% python3 -q
>>> import numpy as np
>>> from numpy import linalg as LA
>>> np.set_printoptions(suppress=True, linewidth=200)
>>> def tidy(a):
...     return np.round(a, 1) + 0
... 
>>> cent = np.array([[-2, 0, 4], [5, 4, 0]])
>>> rng = np.random.default_rng(94)
>>> J = rng.normal(size=(24, 2)) @ cent + np.array([-9, -7, -9])
>>> tidy(J)
array([[ -8.5,  -4.9,  -5. ],
       [ -6.8,  -6.3, -11.7],
       [-10.2,  -7.5,  -8. ],
       [-10.9,  -7.7,  -6.9],
       [-13.6, -11.5, -11.1],
       [ -3.4,  -5.5, -16.4],
       [ -7.7,  -8. , -14. ],
       [-12.2,  -9. ,  -7.6],
       [-10.2,  -8.1,  -9.5],
       [-11. , -10.3, -13.2],
       [-12.1,  -6.5,  -1.7],
       [ -7.9,  -6.7, -10.4],
       [-17.2, -13.7,  -9.5],
       [ -6.6,  -6. , -11.3],
       [-13.1,  -9.3,  -6.5],
       [ -4. ,  -2.4,  -7.4],
       [ -3.7,  -2.1,  -7.5],
       [-11.4,  -8.9,  -9. ],
       [ -8.6,  -6.2,  -7.8],
       [ -8.1,  -5.5,  -7. ],
       [-11.8,  -7.5,  -4.7],
       [ -4.4,  -5.2, -13.8],
       [ -8.8,  -5.6,  -5.8],
       [-14.5, -10. ,  -5.6]])
>>> Xc = J - J.mean(axis=0)
>>> vecs = LA.svd(Xc)[2][:2]
>>> out = Xc - Xc @ vecs.T @ vecs
>>> tidy(out.std(axis=0))
array([0., 0., 0.])
>>> tidy(LA.norm(out) / LA.norm(Xc))
np.float64(0.0)
>>> lab = J[:, 2] > np.median(J[:, 2])
>>> f = J[lab].mean(axis=0) - J[~lab].mean(axis=0)
>>> np.argsort(-np.abs(f).round(6), kind="stable")
array([2, 1, 0])
>>> tidy(f)
array([-0.5,  1.7,  5.4])
>>> tidy((((J - J.mean(axis=0)) @ f > 0) == lab).mean())
np.float64(1.0)
>>> x = np.array([-1, 0, 2])
>>> y = J @ x
>>> tidy(LA.solve(J.T @ J, J.T @ y))
array([-1.,  0.,  2.])
>>> tidy(LA.lstsq(J, y)[0])
array([-1.,  0.,  2.])
>>> tidy(LA.pinv(J) @ J)
array([[1., 0., 0.],
       [0., 1., 0.],
       [0., 0., 1.]])
>>> try:
...     LA.solve(J, y)
... except LA.LinAlgError as e:
...     print(e)
... 
Last 2 dimensions of the array must be square
>>> y = y + 0.1 * rng.normal(size=24)
>>> tidy(y)
array([ -1.4, -16.4,  -5.9,  -3. ,  -9. , -29.5, -20.3,  -3.1,  -9. , -15.3,   8.5, -12.9,  -1.8, -15.7,   0.2, -10.9, -11.3,  -6.5,  -6.9,  -5.7,   2.6, -23.2,  -2.6,   3.4])
>>> coef, *_ = LA.lstsq(J, y)
>>> tidy(coef)
array([-1. ,  0.1,  2. ])
>>> coef.round()
array([-1.,  0.,  2.])
